% python3 -q
>>> import numpy as np
>>> import numpy.linalg as la
>>> np.set_printoptions(suppress=True, linewidth=100)
>>> J = np.array([[0, 2, 3, -3, 0, 2, 2, -2],
...     [3, 2, 1, -1, 2, -2, -1, 1],
...     [-3, -1, 1, 3, -2, 2, 3, 0],
...     [0, 3, 0, 2, 0, 1, 1, 1],
...     [-3, 2, -1, -1, 2, -3, -3, 2],
...     [-3, -2, 1, 0, 2, 2, 1, 2],
...     [2, -1, -3, 1, -2, 1, 2, 3],
...     [1, 2, 2, -2, 2, -2, 0, 1]])
>>> J
array([[ 0,  2,  3, -3,  0,  2,  2, -2],
       [ 3,  2,  1, -1,  2, -2, -1,  1],
       [-3, -1,  1,  3, -2,  2,  3,  0],
       [ 0,  3,  0,  2,  0,  1,  1,  1],
       [-3,  2, -1, -1,  2, -3, -3,  2],
       [-3, -2,  1,  0,  2,  2,  1,  2],
       [ 2, -1, -3,  1, -2,  1,  2,  3],
       [ 1,  2,  2, -2,  2, -2,  0,  1]])
>>> rng = np.random.default_rng(6078)
>>> lab = rng.permutation(8)
>>> lab
array([6, 2, 1, 0, 5, 7, 3, 4])
>>> out = J[lab][:, lab]
>>> round(float(la.det(out)), 2), round(la.det(J[lab]), 2)
(6962.0, np.float64(-6962.0))
>>> out
array([[ 2, -3, -1,  2,  1,  3,  1, -2],
       [ 3,  1, -1, -3,  2,  0,  3, -2],
       [-1,  1,  2,  3, -2,  1, -1,  2],
       [ 2,  3,  2,  0,  2, -2, -3,  0],
       [ 1,  1, -2, -3,  2,  2,  0,  2],
       [ 0,  2,  2,  1, -2,  1, -2,  2],
       [ 1,  0,  3,  0,  1,  1,  2,  0],
       [-3, -1,  2, -3, -3,  2, -1,  2]])
>>> np.argsort(-la.norm(J, axis=0).round(6), kind="stable")[:3]
array([0, 1, 5])
>>> la.cond(J) > 100
np.False_
>>> round(np.log10(la.cond(J)))
2
>>> x = np.array([2, 2, 1, 0, -1, 1, 2, -2])
>>> h1 = np.maximum(J @ x, 0)
>>> np.maximum(J @ (3 * x), 0)
array([51,  9,  9, 21,  0,  0,  0,  6])
>>> J.T @ h1
array([  2,  62,  61, -35,   4,  37,  47, -22])
>>> gram = J.T @ J
>>> gram
array([[ 41,   9,  -4,  -9,  -2,  -9,  -2,  -2],
       [  9,  31,  10, -12,  12, -14,  -8,   0],
       [ -4,  10,  26, -13,  10,   4,   6, -12],
       [ -9, -12, -13,  29, -16,  12,  11,   6],
       [ -2,  12,  10, -16,  24, -16, -16,   6],
       [ -9, -14,   4,  12, -16,  31,  26,  -6],
       [ -2,  -8,   6,  11, -16,  26,  29,  -2],
       [ -2,   0, -12,   6,   6,  -6,  -2,  24]])
>>> np.allclose(gram, gram.T)
True
>>> la.matrix_rank(gram)
np.int64(8)
>>> np.round(la.eigvalsh(gram)[::-1], 2)
array([90.87, 50.22, 43.12, 23.21, 16.83,  7.1 ,  3.64,  0.02])
